$ python -q
>>> import numpy as np
>>> np.set_printoptions(suppress=True, linewidth=200)
>>> rd = lambda a: np.round(a, 4) + 0
>>> J = np.load("dump.npy")
>>> J
array([[ 1, -3,  1, -2, -4,  0,  1, -2,  0,  0],
       [ 1, -3,  1, -2, -4,  0,  1, -2,  0,  0],
       [ 2, -2,  2, -1, -3,  1,  2, -1,  1,  1]])
>>> u, g = J[0], J[1]
>>> u @ u
np.int64(36)
>>> pr = (u @ g) / (u @ u) * u
>>> print(g - pr)
[0. 0. 0. 0. 0. 0. 0. 0. 0. 0.]
>>> left, sigma, Vt = np.linalg.svd(J)
>>> evecs = Vt[:(sigma > 1e-8).sum()]
>>> rng = np.random.default_rng(30)
>>> x = J[2] + 5 * J[1] + rng.integers(2) * np.eye(10)[5]
>>> x
array([  7., -17.,   7., -11., -23.,   1.,   7., -11.,   1.,   1.])
>>> np.allclose(evecs.T @ evecs @ x, x)
True
>>> rd(np.linalg.norm(x - evecs.T @ evecs @ x))
np.float64(0.0)
>>> rd(np.diag(evecs.T @ evecs))
array([0.2095, 0.2635, 0.2095, 0.1486, 0.4459, 0.1216, 0.2095, 0.1486, 0.1216, 0.1216])
>>> left, sigma, Vt = np.linalg.svd(J)
>>> np.argmax(sigma[:-1] / (sigma[1:] + 1e-6)) + 1
np.int64(2)
>>> rd(sigma)
array([9.7889, 2.4856, 0.    ])
>>> out = left[:, :2] @ np.diag(sigma[:2]) @ Vt[:2]
>>> np.linalg.matrix_rank(J, rtol=0.05)
np.int64(2)
>>> rd(np.linalg.norm(J - out, 2)), rd(sigma[2])
(np.float64(0.0), np.float64(0.0))
>>> x = np.array([2, -1, -3, 0, -3, 3, -2, -1, 3, 2])
>>> h = np.maximum(J @ x, 0)
>>> J.T @ h
array([  56, -112,   56,  -70, -154,   14,   56,  -70,   14,   14])
>>> h
array([14, 14, 14])
>>> J * (h > 1e-9)[:, None]
array([[ 1, -3,  1, -2, -4,  0,  1, -2,  0,  0],
       [ 1, -3,  1, -2, -4,  0,  1, -2,  0,  0],
       [ 2, -2,  2, -1, -3,  1,  2, -1,  1,  1]])
>>> rd(np.tanh(J @ x))
array([1., 1., 1.])
>>> np.maximum(J @ (3 * x), 0)
array([42, 42, 42])
>>> rd(np.trace(np.linalg.pinv(J) @ J))
np.float64(2.0)
>>> data = np.array([[0, 0, 0, 0, -3, 0, 0],
...     [0, 1, 0, -2, 0, 0, 0],
...     [0, -3, 0, 1, 0, 0, 0],
...     [0, 0, 0, 0, 0, 0, 0],
...     [0, 0, -2, 0, -3, 0, 0],
...     [0, 0, 0, 0, 1, 0, -2]])
>>> print(data)
[[ 0  0  0  0 -3  0  0]
 [ 0  1  0 -2  0  0  0]
 [ 0 -3  0  1  0  0  0]
 [ 0  0  0  0  0  0  0]
 [ 0  0 -2  0 -3  0  0]
 [ 0  0  0  0  1  0 -2]]
>>> # rows and columns are dependent
>>> data - data[0]
array([[ 0,  0,  0,  0,  0,  0,  0],
       [ 0,  1,  0, -2,  3,  0,  0],
       [ 0, -3,  0,  1,  3,  0,  0],
       [ 0,  0,  0,  0,  3,  0,  0],
       [ 0,  0, -2,  0,  0,  0,  0],
       [ 0,  0,  0,  0,  4,  0, -2]])
>>> data[:, 7]
Traceback (most recent call last):
  File "<python-input-35>", line 1, in <module>
    data[:, 7]
    ~~~~^^^^^^
IndexError: index 7 is out of bounds for axis 1 with size 7
>>> data.sum(axis=1)
array([-3, -1, -2,  0, -5, -1])
